% python3 -q
>>> import numpy as np
>>> import numpy.linalg as la
>>> np.set_printoptions(precision=2, suppress=True, linewidth=200)
>>> W2 = np.array([[-3, -7, -1, 2, 9],
...     [-4, 5, -5, 8, 1],
...     [2, 4, -8, -3, 4],
...     [-9, -7, 2, -3, 9],
...     [-6, 2, 2, -4, 2]])
>>> rng = np.random.default_rng(793)
>>> mat = (rng.random((45, 5)) < 0.25) @ W2
>>> mat
array([[  2,   4,  -8,  -3,   4],
       [-12, -14,   1,  -1,  18],
       [ -9,  -7,   2,  -3,   9],
       [ -4,   5,  -5,   8,   1],
       [  0,   0,   0,   0,   0],
       [  2,   4,  -8,  -3,   4],
       [-15,  -5,   4,  -7,  11],
       [ -9,  -5,   1,  -2,  11],
       [-10,   7,  -3,   4,   3],
       [ -4,   5,  -5,   8,   1],
       [  0,   0,   0,   0,   0],
       [  0,   0,   0,   0,   0],
       [ -8,  11, -11,   1,   7],
       [  0,   0,   0,   0,   0],
       [-10,   7,  -3,   4,   3],
       [  0,   0,   0,   0,   0],
       [-13,  -2,  -3,   5,  10],
       [  0,   0,   0,   0,   0],
       [ -4,   5,  -5,   8,   1],
       [-10,   7,  -3,   4,   3],
       [ -9,  -7,   2,  -3,   9],
       [-10,   7,  -3,   4,   3],
       [  2,   4,  -8,  -3,   4],
       [  2,   4,  -8,  -3,   4],
       [-13,  -2,  -3,   5,  10],
       [ -6,   2,   2,  -4,   2],
       [ -3,  -7,  -1,   2,   9],
       [  0,   0,   0,   0,   0],
       [  0,   0,   0,   0,   0],
       [ -9,  -7,   2,  -3,   9],
       [  0,   0,   0,   0,   0],
       [-16,  -9,  -4,   7,  19],
       [ -9,  -7,   2,  -3,   9],
       [ -7,  -3,  -6,  -6,  13],
       [ -6,   2,   2,  -4,   2],
       [  0,   0,   0,   0,   0],
       [  0,   0,   0,   0,   0],
       [-15,  -5,   4,  -7,  11],
       [-15,  -5,   4,  -7,  11],
       [ -9,  -7,   2,  -3,   9],
       [ -9,  -7,   2,  -3,   9],
       [  2,   4,  -8,  -3,   4],
       [  0,   0,   0,   0,   0],
       [ -3,  -7,  -1,   2,   9],
       [ -7,  -2,  -6,  10,  10]])
>>> # rows 0 and 5 are equal
>>> lab = mat[:, 2] > np.median(mat[:, 2])
>>> u = mat[lab].mean(axis=0) - mat[~lab].mean(axis=0)
>>> ((mat - mat.mean(axis=0)) @ u > 0).astype(int)
array([0, 1, 1, 0, 0, 0, 1, 1, 0, 0, 0, 0, 0, 0, 0, 0, 1, 0, 0, 0, 1, 0, 0, 0, 1, 1, 1, 0, 0, 1, 0, 1, 1, 1, 1, 0, 0, 1, 1, 1, 1, 0, 0, 1, 0])
>>> round(float((((mat - mat.mean(axis=0)) @ u > 0) == lab).mean()), 2)
0.87
>>> np.argsort(-np.abs(u).round(6), kind="stable")
array([1, 0, 2, 3, 4])
>>> F = np.load("mat.npy")
>>> F
array([[-7, -5, -7, -5, -7, -5],
       [-5, -5, -5, -5, -5, -5],
       [ 5, -8,  5, -8,  5, -8],
       [-7, -5, -7, -5, -7, -5],
       [-5, -5, -5, -5, -5, -5],
       [ 5, -8,  5, -8,  5, -8]])
>>> def softmax(z):
...     e = np.exp(z - z.max(axis=-1, keepdims=True))
...     return e / e.sum(axis=-1, keepdims=True)
... 
>>> np.round(softmax(10 * F[2]), 2) + 0
array([0.33, 0.  , 0.33, 0.  , 0.33, 0.  ])
>>> np.round(softmax(F[2]), 2) + 0
array([0.33, 0.  , 0.33, 0.  , 0.33, 0.  ])
>>> np.round(softmax(F[2] + -2), 2) + 0
array([0.33, 0.  , 0.33, 0.  , 0.33, 0.  ])
>>> att = F @ F.T / np.sqrt(6)
>>> softmax(att)[2] @ F
array([ 5., -8.,  5., -8.,  5., -8.])
>>> np.round(softmax(att + np.triu(np.full(att.shape, -np.inf), 1)), 2) + 0
array([[1. , 0. , 0. , 0. , 0. , 0. ],
       [1. , 0. , 0. , 0. , 0. , 0. ],
       [0. , 0. , 1. , 0. , 0. , 0. ],
       [0.5, 0. , 0. , 0.5, 0. , 0. ],
       [0.5, 0. , 0. , 0.5, 0. , 0. ],
       [0. , 0. , 0.5, 0. , 0. , 0.5]])
>>> softmax(att).round(6).argmax(axis=1)
array([0, 0, 2, 0, 0, 2])
>>> la.cond(F) > 100
np.True_
>>> K = np.loadtxt("sample8.csv", delimiter=",")
>>> K
array([[ 0.28, -0.55, -0.04,  0.55, -0.38,  0.13,  0.13,  0.38],
       [-0.55,  0.58, -0.03,  0.42, -0.29,  0.1 ,  0.1 ,  0.29],
       [-0.04, -0.03,  1.  ,  0.03, -0.02,  0.01,  0.01,  0.02],
       [ 0.55,  0.42,  0.03,  0.58,  0.29, -0.1 , -0.1 , -0.29],
       [-0.38, -0.29, -0.02,  0.29,  0.8 ,  0.07,  0.07,  0.2 ],
       [ 0.13,  0.1 ,  0.01, -0.1 ,  0.07,  0.98, -0.02, -0.07],
       [ 0.13,  0.1 ,  0.01, -0.1 ,  0.07, -0.02,  0.98, -0.07],
       [ 0.38,  0.29,  0.02, -0.29,  0.2 , -0.07, -0.07,  0.8 ]])
>>> x = np.array([0, 3, 3, 2, 0, 1, 2, 2])
>>> round(la.det(K), 2)
np.float64(-1.0)
>>> np.round(K.T @ (K @ x), 2) + 0
array([0., 3., 3., 2., 0., 1., 2., 2.])
>>> la.inv(K)
array([[ 0.28, -0.55, -0.04,  0.55, -0.38,  0.13,  0.13,  0.38],
       [-0.55,  0.58, -0.03,  0.42, -0.29,  0.1 ,  0.1 ,  0.29],
       [-0.04, -0.03,  1.  ,  0.03, -0.02,  0.01,  0.01,  0.02],
       [ 0.55,  0.42,  0.03,  0.58,  0.29, -0.1 , -0.1 , -0.29],
       [-0.38, -0.29, -0.02,  0.29,  0.8 ,  0.07,  0.07,  0.2 ],
       [ 0.13,  0.1 ,  0.01, -0.1 ,  0.07,  0.98, -0.02, -0.07],
       [ 0.13,  0.1 ,  0.01, -0.1 ,  0.07, -0.02,  0.98, -0.07],
       [ 0.38,  0.29,  0.02, -0.29,  0.2 , -0.07, -0.07,  0.8 ]])
>>> np.sort(np.abs(np.degrees(np.angle(la.eigvals(K)))))
array([  0.,   0.,   0.,   0.,   0.,   0.,   0., 180.])
>>> t = np.radians(45)
>>> Rm = np.eye(8)
>>> Rm[2, 2] = Rm[4, 4] = np.cos(t)
>>> Rm[2, 4], Rm[4, 2] = -np.sin(t), np.sin(t)
>>> Rm
array([[ 1.  ,  0.  ,  0.  ,  0.  ,  0.  ,  0.  ,  0.  ,  0.  ],
       [ 0.  ,  1.  ,  0.  ,  0.  ,  0.  ,  0.  ,  0.  ,  0.  ],
       [ 0.  ,  0.  ,  0.71,  0.  , -0.71,  0.  ,  0.  ,  0.  ],
       [ 0.  ,  0.  ,  0.  ,  1.  ,  0.  ,  0.  ,  0.  ,  0.  ],
       [ 0.  ,  0.  ,  0.71,  0.  ,  0.71,  0.  ,  0.  ,  0.  ],
       [ 0.  ,  0.  ,  0.  ,  0.  ,  0.  ,  1.  ,  0.  ,  0.  ],
       [ 0.  ,  0.  ,  0.  ,  0.  ,  0.  ,  0.  ,  1.  ,  0.  ],
       [ 0.  ,  0.  ,  0.  ,  0.  ,  0.  ,  0.  ,  0.  ,  1.  ]])
>>> out = K @ Rm.T
>>> np.allclose(K @ K.T, out @ out.T)
True
>>> la.svd(K, compute_uv=False), la.svd(out, compute_uv=False)
(array([1., 1., 1., 1., 1., 1., 1., 1.]), array([1., 1., 1., 1., 1., 1., 1., 1.]))
